$ python -q
>>> import numpy as np
>>> np.set_printoptions(precision=2, suppress=True, linewidth=160)
>>> rd = lambda a: np.round(a, 2) + 0
>>> A = np.array([[0, 0, 0], [0, 1, 0], [0, 0, 2]])
>>> x0 = np.array([1, 0, 3])
>>> a = np.maximum(A @ x0, 0)
>>> np.maximum(A @ x0, 0) - np.maximum(-A @ x0, 0)
array([0, 0, 6])
>>> rd(np.tanh(A @ x0))
array([0., 0., 1.])
>>> A.T @ a
array([ 0,  0, 12])
>>> a
array([0, 0, 6])
>>> hat = np.triu(np.array([[-4, -3, 3], [5, 3, 4], [-2, -1, 1]]), 1) + np.eye(3)
>>> A2 = hat @ A @ np.linalg.inv(hat)
>>> rd(np.linalg.det(A2))
np.float64(0.0)
>>> rd(A @ np.linalg.pinv(A) @ A)
array([[0., 0., 0.],
       [0., 1., 0.],
       [0., 0., 2.]])
>>> E = np.load("w.npy")
>>> E
array([[-1,  5],
       [ 5, -1]])
>>> r0 = np.array([0, -3])
>>> A2 = E + np.outer(r0, np.eye(2)[0])
>>> A2
array([[-1.,  5.],
       [ 2., -1.]])
>>> np.linalg.matrix_rank(np.linalg.inv(A2) - np.linalg.inv(E), tol=1e-8)
np.int64(1)
>>> np.linalg.matrix_rank(A2 - E)
np.int64(1)
>>> m1 = np.array([[-2, -1, 0, 1], [2, -1, -2, -2], [2, -2, 0, 2], [0, 0, 2, 2]])
>>> m1
array([[-2, -1,  0,  1],
       [ 2, -1, -2, -2],
       [ 2, -2,  0,  2],
       [ 0,  0,  2,  2]])
>>> rng = np.random.default_rng(492403)
>>> A2 = m1 + rng.integers(-2, 3, (4, 3)) @ rng.integers(-2, 3, (3, 4))
>>> A2
array([[ 4, -5, -4, -9],
       [11, -5, -3, -6],
       [ 8, -6, -4, -8],
       [ 4,  0,  2,  0]])
>>> np.abs(A2 - m1).sum(axis=1)
array([24, 18, 24,  6])
>>> rd(np.linalg.svd(A2 - m1, compute_uv=False))
array([20.85,  5.73,  1.61,  0.  ])
>>> feats = np.load("case10.npy")
>>> feats
array([[1, 0, 0],
       [0, 0, 1],
       [0, 1, 0]])
>>> A.T @ A
array([[0, 0, 0],
       [0, 1, 0],
       [0, 0, 4]])
>>> A @ A.T
array([[0, 0, 0],
       [0, 1, 0],
       [0, 0, 4]])
>>> rd(np.linalg.pinv(A))
array([[0. , 0. , 0. ],
       [0. , 1. , 0. ],
       [0. , 0. , 0.5]])
>>> mat = np.load("block9.npy")
>>> mat
array([[-2.12,  2.02, -0.02,  1.02],
       [-2.06,  2.03, -0.08,  1.04],
       [-1.97,  1.92,  0.08,  0.91],
       [-2.1 ,  2.01, -0.03,  0.98],
       [-2.07,  1.92,  0.  ,  0.99],
       [-1.04,  0.05, -1.92, -0.04],
       [-1.05, -0.02, -1.99, -0.05],
       [-1.03,  0.02, -2.01, -0.01],
       [-1.09,  0.  , -2.03, -0.02],
       [-1.03,  0.08, -1.94, -0.06]])
>>> C2 = np.cov(mat, rowvar=False)
>>> rd(np.corrcoef(mat.T))
array([[ 1.  , -1.  , -0.99, -1.  ],
       [-1.  ,  1.  ,  1.  ,  1.  ],
       [-0.99,  1.  ,  1.  ,  0.99],
       [-1.  ,  1.  ,  0.99,  1.  ]])
>>> rd(mat.std(axis=0))
array([0.51, 0.98, 0.99, 0.51])
>>> rd(C2)
array([[ 0.29, -0.55, -0.55, -0.29],
       [-0.55,  1.06,  1.07,  0.56],
       [-0.55,  1.07,  1.08,  0.56],
       [-0.29,  0.56,  0.56,  0.29]])
>>> Ac = mat - mat.mean(axis=0)
>>> U, sigma, Vt = np.linalg.svd(Ac, full_matrices=False)
>>> rd(sigma)
array([4.94, 0.21, 0.09, 0.06])
>>> rd(np.abs(Vt[-1]))
array([0.47, 0.29, 0.1 , 0.83])
>>> rd(sigma ** 2 / (sigma ** 2).sum())
array([1., 0., 0., 0.])
>>> np.searchsorted(np.cumsum(sigma ** 2) / (sigma ** 2).sum(), 0.9) + 1
np.int64(1)
>>> (np.sign(U[:, 0]) == np.sign(U[0, 0])).astype(int)
array([1, 1, 1, 1, 1, 0, 0, 0, 0, 0])
>>> hat = mat @ np.linalg.solve(mat.T @ mat, mat.T)
>>> rd(np.diag(hat))
array([0.23, 0.76, 0.49, 0.26, 0.5 , 0.22, 0.29, 0.35, 0.35, 0.55])
>>> rd(np.linalg.eigvalsh(hat))
array([0., 0., 0., 0., 0., 0., 1., 1., 1., 1.])
>>> np.allclose(hat @ hat, hat)
True
>>> r0 = np.array([-2, -3, 1])
>>> rd(np.convolve(mat[8], r0))
array([ 2.18,  3.27,  2.97,  6.13, -1.97, -0.02])
>>> rd(np.polyval(r0, mat[8]))
array([ 1.89,  1.  , -1.15,  1.06])
>>> idx = rng.permutation(4)
>>> A2 = mat[:, idx] * rng.choice([-1, 1], 4)
>>> A2
array([[ 0.02, -2.02, -2.12, -1.02],
       [ 0.08, -2.03, -2.06, -1.04],
       [-0.08, -1.92, -1.97, -0.91],
       [ 0.03, -2.01, -2.1 , -0.98],
       [-0.  , -1.92, -2.07, -0.99],
       [ 1.92, -0.05, -1.04,  0.04],
       [ 1.99,  0.02, -1.05,  0.05],
       [ 2.01, -0.02, -1.03,  0.01],
       [ 2.03, -0.  , -1.09,  0.02],
       [ 1.94, -0.08, -1.03,  0.06]])
>>> U, _, Vt = np.linalg.svd(mat.T @ A2)
>>> rd(np.linalg.lstsq(mat, A2)[0])
array([[ 0.,  0.,  1.,  0.],
       [ 0., -1.,  0.,  0.],
       [-1.,  0.,  0.,  0.],
       [ 0.,  0.,  0., -1.]])
>>> K = np.loadtxt("data.csv", delimiter=",")
>>> K
array([[  8.07, -72.13],
       [  1.45, -17.52]])
>>> vals, V = np.linalg.eig(K)
>>> rd(np.sort(np.linalg.eigvals(np.linalg.inv(K))))
array([-0.08,  0.34])
>>> rd(K @ V[:, 0] - vals[0] * V[:, 0])
array([0., 0.])
>>> rd(np.sort(np.linalg.eigvals(K.T)))
array([-12.41,   2.96])
>>> rd(np.prod(vals))
np.float64(-36.8)
>>> A2 = np.array([[0, -2, -1], [3, 1, -3]])
>>> cent = np.kron(A2, K)
>>> np.linalg.matrix_rank(cent)
np.int64(4)
>>> cent.shape
(4, 6)
>>> x0 = np.array([-1, 1])
>>> rd((K * x0).sum(axis=1))
array([-80.2 , -18.97])
>>> rd(K @ (2 * x0))
array([-160.4 ,  -37.94])
>>> K * x0
array([[ -8.07, -72.13],
       [ -1.45, -17.52]])
>>> K @ np.eye(2)[0]
array([8.07, 1.45])
>>> K @ np.ones(2)
array([-64.06, -16.07])
>>> J = np.load("run13.npy")
>>> J
array([[ 3,  3,  3,  3],
       [ 3,  6,  6,  6],
       [ 3,  6,  9,  9],
       [ 3,  6,  9, 12]])
>>> vals, V = np.linalg.eigh(J)
>>> rd(V.T @ J @ V)
array([[ 0.85,  0.  ,  0.  ,  0.  ],
       [ 0.  ,  1.28,  0.  ,  0.  ],
       [ 0.  ,  0.  ,  3.  ,  0.  ],
       [ 0.  ,  0.  ,  0.  , 24.87]])
>>> rd(vals.sum()), np.trace(J)
(np.float64(30.0), np.int64(30))
>>> rd(np.linalg.svd(J, compute_uv=False))
array([24.87,  3.  ,  1.28,  0.85])
>>> rd(np.linalg.eigvalsh(J @ J))
array([  0.72,   1.63,   9.  , 618.65])
>>> rd(V @ np.diag(vals) @ V.T)
array([[ 3.,  3.,  3.,  3.],
       [ 3.,  6.,  6.,  6.],
       [ 3.,  6.,  9.,  9.],
       [ 3.,  6.,  9., 12.]])
>>> vals, V = np.linalg.eigh(A)
>>> x0 = np.array([3, -2, 8])
>>> x0 @ A @ x0
np.int64(132)
>>> rd(np.linalg.eigvalsh(A[1:, 1:]))
array([1., 2.])
>>> V * np.maximum(vals, 0) @ V.T
array([[0., 0., 0.],
       [0., 1., 0.],
       [0., 0., 2.]])
>>> th = np.radians(60)
>>> R = np.eye(4)
>>> R[1, 1] = R[3, 3] = np.cos(th)
>>> R[1, 3], R[3, 1] = -np.sin(th), np.sin(th)
>>> rd(R)
array([[ 1.  ,  0.  ,  0.  ,  0.  ],
       [ 0.  ,  0.5 ,  0.  , -0.87],
       [ 0.  ,  0.  ,  1.  ,  0.  ],
       [ 0.  ,  0.87,  0.  ,  0.5 ]])
>>> A2 = J @ R.T
>>> np.allclose(J @ J.T, A2 @ A2.T)
True
>>> rd(np.linalg.det(R)), np.trace(R)
(np.float64(1.0), np.float64(3.0))
>>> rd(R.mean(axis=0))
array([ 0.25,  0.34,  0.25, -0.09])
>>> np.abs(R).max()
np.float64(1.0)
>>> data = np.load("x.npy")
>>> data
array([[-1.64,  1.64,  1.24],
       [ 2.69, -2.69,  4.13],
       [-2.39,  2.39,  0.74],
       [ 2.03, -2.03,  3.69],
       [-1.89,  1.89,  1.08],
       [-0.67,  0.67,  1.89],
       [-4.48,  4.48, -0.65],
       [-3.42,  3.42,  0.06],
       [ 0.44, -0.44,  2.62],
       [ 2.54, -2.54,  4.03],
       [-3.44,  3.44,  0.04],
       [-0.87,  0.87,  1.75],
       [-1.62,  1.62,  1.25],
       [ 0.47, -0.47,  2.65],
       [ 0.19, -0.19,  2.46],
       [-2.  ,  2.  ,  1.  ],
       [-0.43,  0.43,  2.04],
       [-2.99,  2.99,  0.34],
       [-3.86,  3.86, -0.24],
       [-4.3 ,  4.3 , -0.53],
       [-4.95,  4.95, -0.97]])
>>> cent = data[[12, 18]].astype(float)
>>> for _ in range(3):
...     idx = np.linalg.norm(data[:, None] - cent, axis=-1).argmin(axis=1)
...     cent = np.array([data[idx == j].mean(axis=0) for j in range(2)])
... 
>>> idx
array([0, 0, 1, 0, 0, 0, 1, 1, 0, 0, 1, 0, 0, 0, 0, 1, 0, 1, 1, 1, 1])
>>> rd(cent)
array([[ 0.1 , -0.1 ,  2.4 ],
       [-3.54,  3.54, -0.02]])
>>> np.abs(cent[1] - cent[0]).argmax()
np.int64(0)
